% python3 -q
>>> import numpy as np
>>> from numpy import linalg as LA
>>> np.set_printoptions(precision=3, suppress=True, linewidth=200, legacy="1.25")
>>> def rd(a):
...     return np.round(a, 3) + 0
... 
>>> M2 = np.array([[1, 1], [1, -1]])
>>> rng = np.random.default_rng(6945)
>>> m1 = np.kron(M2, np.kron(M2, M2))[rng.permutation(8)][:3]
>>> m1
array([[ 1, -1, -1,  1, -1,  1,  1, -1],
       [ 1,  1,  1,  1,  1,  1,  1,  1],
       [ 1, -1,  1, -1, -1,  1, -1,  1]])
>>> blk = np.stack([m1, -3 * m1, m1[::-1]])
>>> LA.matrix_rank(blk)
array([3, 3, 3])
>>> rd(LA.norm(blk, axis=(1, 2)))
array([ 4.899, 14.697,  4.899])
>>> blk.sum(axis=0)
array([[-1,  1,  3, -3,  1, -1, -3,  3],
       [-1, -1, -1, -1, -1, -1, -1, -1],
       [-1,  1, -3,  3,  1, -1,  3, -3]])
>>> th = np.radians(5)
>>> R = np.eye(8)
>>> R[7, 7] = R[2, 2] = np.cos(th)
>>> R[7, 2], R[2, 7] = -np.sin(th), np.sin(th)
>>> rd(R)
array([[ 1.   ,  0.   ,  0.   ,  0.   ,  0.   ,  0.   ,  0.   ,  0.   ],
       [ 0.   ,  1.   ,  0.   ,  0.   ,  0.   ,  0.   ,  0.   ,  0.   ],
       [ 0.   ,  0.   ,  0.996,  0.   ,  0.   ,  0.   ,  0.   ,  0.087],
       [ 0.   ,  0.   ,  0.   ,  1.   ,  0.   ,  0.   ,  0.   ,  0.   ],
       [ 0.   ,  0.   ,  0.   ,  0.   ,  1.   ,  0.   ,  0.   ,  0.   ],
       [ 0.   ,  0.   ,  0.   ,  0.   ,  0.   ,  1.   ,  0.   ,  0.   ],
       [ 0.   ,  0.   ,  0.   ,  0.   ,  0.   ,  0.   ,  1.   ,  0.   ],
       [ 0.   ,  0.   , -0.087,  0.   ,  0.   ,  0.   ,  0.   ,  0.996]])
>>> M2 = m1 @ R.T
>>> rd(M2)
array([[ 1.   , -1.   , -1.083,  1.   , -1.   ,  1.   ,  1.   , -0.909],
       [ 1.   ,  1.   ,  1.083,  1.   ,  1.   ,  1.   ,  1.   ,  0.909],
       [ 1.   , -1.   ,  1.083, -1.   , -1.   ,  1.   , -1.   ,  0.909]])
>>> np.allclose(m1 @ m1.T, M2 @ M2.T)
True
>>> rd(np.abs(M2 - m1).max(axis=0))
array([0.   , 0.   , 0.083, 0.   , 0.   , 0.   , 0.   , 0.091])
>>> np.allclose(LA.norm(m1, axis=1), LA.norm(M2, axis=1))
True
>>> W = np.array([[0, 3, 3, 3],
...     [1, 1, 0, 1],
...     [0, 0, 2, 3],
...     [1, 3, 0, 3],
...     [2, 0, 1, 3],
...     [0, 3, 3, 0],
...     [1, 2, 0, 3],
...     [1, 2, 2, 2]])
>>> beta = np.array([1, 4, 5, 4])
>>> act = np.maximum(M2 @ W + beta, 0)
>>> LA.matrix_rank(act)
3
>>> Z = np.array([[3, 6], [4, 9], [1, 9], [4, 1]])
>>> (act @ Z).round(6).argmax(axis=1)
array([1, 1, 1])
>>> W @ Z
array([[27, 57],
       [11, 16],
       [14, 21],
       [27, 36],
       [19, 24],
       [15, 54],
       [23, 27],
       [21, 44]])
>>> rd(act @ Z)
array([[ 70.47 , 167.706],
       [196.257, 367.748],
       [ 45.53 , 180.294]])
>>> M2 = m1 + rng.integers(-2, 3, (3, 1)) @ rng.integers(-2, 3, (1, 8))
>>> M2
array([[ 2, -3,  0, -1, -3,  1,  2,  1],
       [-1,  5, -1,  5,  5,  1, -1, -3],
       [ 3, -5,  3, -5, -5,  1,  1,  5]])
>>> rd(LA.svd(M2 - m1, compute_uv=False))
array([13.077,  0.   ,  0.   ])
>>> LA.matrix_rank(M2 - m1, tol=1e-8)
1
>>> np.abs(M2 - m1).sum(axis=1)
array([11, 22, 22])
>>> W = np.array([[2, 6, 9, -4],
...     [-7, 1, 6, -3],
...     [-8, 8, 4, -3],
...     [3, -8, 7, 1],
...     [-6, 4, -1, -6],
...     [7, -1, 4, 0],
...     [2, 8, -2, -3],
...     [0, -5, -9, 1]])
>>> beta = np.array([2, -2, 1, -2])
>>> act = np.maximum(m1 @ W + beta, 0)
>>> act
array([[37,  0, 19,  3],
       [ 0, 11, 19,  0],
       [11,  1,  0,  3]])
>>> (act > 0).astype(int)
array([[1, 0, 1, 1],
       [0, 1, 1, 0],
       [1, 1, 0, 1]])
>>> rd((act > 0).mean(axis=0))
array([0.667, 0.667, 0.667, 0.667])
>>> Z = np.array([[2, 0, 2], [2, 2, 1], [1, 0, 0], [1, 2, 0]])
>>> (act @ Z).round(6).argmax(axis=1)
array([0, 0, 0])
>>> act @ Z
array([[96,  6, 74],
       [41, 22, 11],
       [27,  8, 23]])
>>> th = rng.uniform(0, 2 * np.pi, 20)
>>> Q, _ = LA.qr(np.array([[-1.0, -1.0], [1.1, 0.5], [1.3, -0.3]]))
>>> mat = 10 * np.c_[np.cos(th), np.sin(th)] @ Q.T
>>> rd(mat)
array([[-4.565,  5.437,  7.043],
       [-8.029,  2.982, -5.161],
       [-8.101,  3.095, -4.979],
       [-1.667,  4.341,  8.853],
       [-8.591,  5.099, -0.436],
       [ 8.65 , -4.91 ,  1.036],
       [ 8.403, -5.384, -0.633],
       [ 8.562, -5.162,  0.218],
       [ 7.834, -5.715, -2.443],
       [-8.251,  5.515,  1.23 ],
       [-8.663,  4.832, -1.264],
       [-7.411,  2.155, -6.358],
       [ 6.052, -0.734,  7.927],
       [ 6.1  , -5.772, -5.428],
       [ 6.3  , -5.797, -5.168],
       [ 7.52 , -2.287,  6.182],
       [-6.659,  1.325, -7.342],
       [ 4.976,  0.204,  8.672],
       [ 7.042, -1.732,  6.885],
       [-1.352, -2.742, -9.521]])
>>> D = LA.norm(mat[:, None] - mat[None], axis=-1)
>>> np.unravel_index(D.round(6).argmax(), D.shape)
(4, 7)
>>> D[16].round(6).argsort(kind="stable")[:4]
array([16, 11,  1,  2])
>>> rd(D[:5, :5])
array([[ 0.   , 12.922, 12.748,  3.589,  8.5  ],
       [12.922,  0.   ,  0.226, 15.451,  5.209],
       [12.748,  0.226,  0.   , 15.306,  4.99 ],
       [ 3.589, 15.451, 15.306,  0.   , 11.611],
       [ 8.5  ,  5.209,  4.99 , 11.611,  0.   ]])
>>> D.mean(axis=1).argmax()
0
>>> f = np.array([4, 1, 5, 0])
>>> K = f[np.abs(np.subtract.outer(np.arange(4), np.arange(4)))]
>>> K
array([[4, 1, 5, 0],
       [1, 4, 1, 5],
       [5, 1, 4, 1],
       [0, 5, 1, 4]])
>>> x0 = np.array([2, -2, -2, -2])
>>> rhs = K @ x0
>>> rhs
array([ -4, -18,  -2, -20])
>>> rd(LA.solve(K, K[:, 3]))
array([0., 0., 0., 1.])
>>> M2 = K[0, 0] * K[1:] - np.outer(K[1:, 0], K[0])
>>> M2
array([[ 0, 15, -1, 20],
       [ 0, -1, -9,  4],
       [ 0, 20,  4, 16]])
>>> LA.matrix_rank(M2), LA.matrix_rank(K)
(3, 4)
>>> W0 = np.load("test9.npy")
>>> W0
array([[-1.8, -0.3,  0.3],
       [-0.6,  1.5,  0.4],
       [ 6. , -4. , 14. ],
       [-0.8,  0. ,  0.4],
       [ 0. ,  0. ,  0.1],
       [-0.1, -0.8, -2.2],
       [-0.3,  2.1, -1.8],
       [ 0.3,  0.4, -0.1],
       [-0.7, -0.8, -1.2],
       [-1. ,  0.1,  0.3]])
>>> M2 = np.c_[W0[:, :1] @ np.array([[-1]]), np.array([0, -2, 2, -1, 2, 1, 2, 1, -2, 2])]
>>> M2
array([[ 1.8,  0. ],
       [ 0.6, -2. ],
       [-6. ,  2. ],
       [ 0.8, -1. ],
       [ 0. ,  2. ],
       [ 0.1,  1. ],
       [ 0.3,  2. ],
       [-0.3,  1. ],
       [ 0.7, -2. ],
       [ 1. ,  2. ]])
>>> rd(LA.norm(LA.qr(W0)[0].T @ M2, axis=0) ** 2 / ((M2 ** 2).sum(axis=0) + 1e-12))
array([1.   , 0.166])
>>> LA.matrix_rank(M2)
2
>>> LA.matrix_rank(np.c_[W0, M2])
4
>>> E = np.array([[-3, 1, -5], [5, 1, -4], [1, 2, 2], [-2, -3, -1]])
>>> E[:, 2] = 3 * E[:, 0]
>>> E
array([[-3,  1, -9],
       [ 5,  1, 15],
       [ 1,  2,  3],
       [-2, -3, -6]])
>>> left, sv, Vt = LA.svd(E)
>>> evecs = Vt[:(sv > 1e-8).sum()]
>>> x0 = E[2] + 2 * E[3] + rng.integers(2) * np.eye(3)[0]
>>> x0
array([-2., -4., -9.])
>>> rd(np.diag(evecs.T @ evecs))
array([0.1, 1. , 0.9])
>>> rd(evecs.T @ evecs)
array([[0.1, 0. , 0.3],
       [0. , 1. , 0. ],
       [0.3, 0. , 0.9]])
>>> M = np.load("mat.npy")
>>> M
array([[-1,  5,  0,  0,  0,  0],
       [ 5,  4,  0,  0,  0,  0],
       [-5, -1,  0,  0,  0,  0],
       [ 0,  0, -1,  5,  0,  0],
       [ 0,  0,  5,  4,  0,  0],
       [ 0,  0, -5, -1,  0,  0],
       [ 0,  0,  0,  0, -1,  5],
       [ 0,  0,  0,  0,  5,  4],
       [ 0,  0,  0,  0, -5, -1]])
>>> z = mat[:, 0] > np.median(mat[:, 0])
>>> f = mat[z].mean(axis=0) - mat[~z].mean(axis=0)
>>> ((mat - mat.mean(axis=0)) @ f > 0).astype(int)
array([0, 0, 0, 0, 0, 1, 1, 1, 1, 0, 0, 0, 1, 1, 1, 1, 0, 1, 1, 0])
>>> rd(f)
array([13.473, -6.933,  3.518])
>>> A = np.loadtxt("sample10.csv", delimiter=",")
>>> A
array([[1.   , 0.   , 0.   ],
       [0.5  , 0.5  , 0.   ],
       [0.   , 0.333, 0.667]])
>>> M2 = A / LA.norm(A, axis=1, keepdims=True)
>>> cov = M2 @ M2.T
>>> np.degrees(np.arccos(np.clip(cov[2, 0], -1, 1)))
90.0
>>> (np.abs(cov) > 0.9).astype(int)
array([[1, 0, 0],
       [0, 1, 0],
       [0, 0, 1]])
>>> rd(cov[2])
array([0.   , 0.316, 1.   ])
>>> np.argwhere(np.triu(np.abs(cov) > 0.95, 1))
array([], shape=(0, 2), dtype=int64)
>>> rd(LA.norm(M2, axis=1))
array([1., 1., 1.])
>>> def softmax(z):
...     e = np.exp(z - z.max(axis=-1, keepdims=True))
...     return e / e.sum(axis=-1, keepdims=True)
... 
>>> rd(softmax(A[0] + -1))
array([0.576, 0.212, 0.212])
>>> att = A @ A.T / np.sqrt(3)
>>> rd(softmax(att)[0] @ A)
array([0.595, 0.243, 0.162])
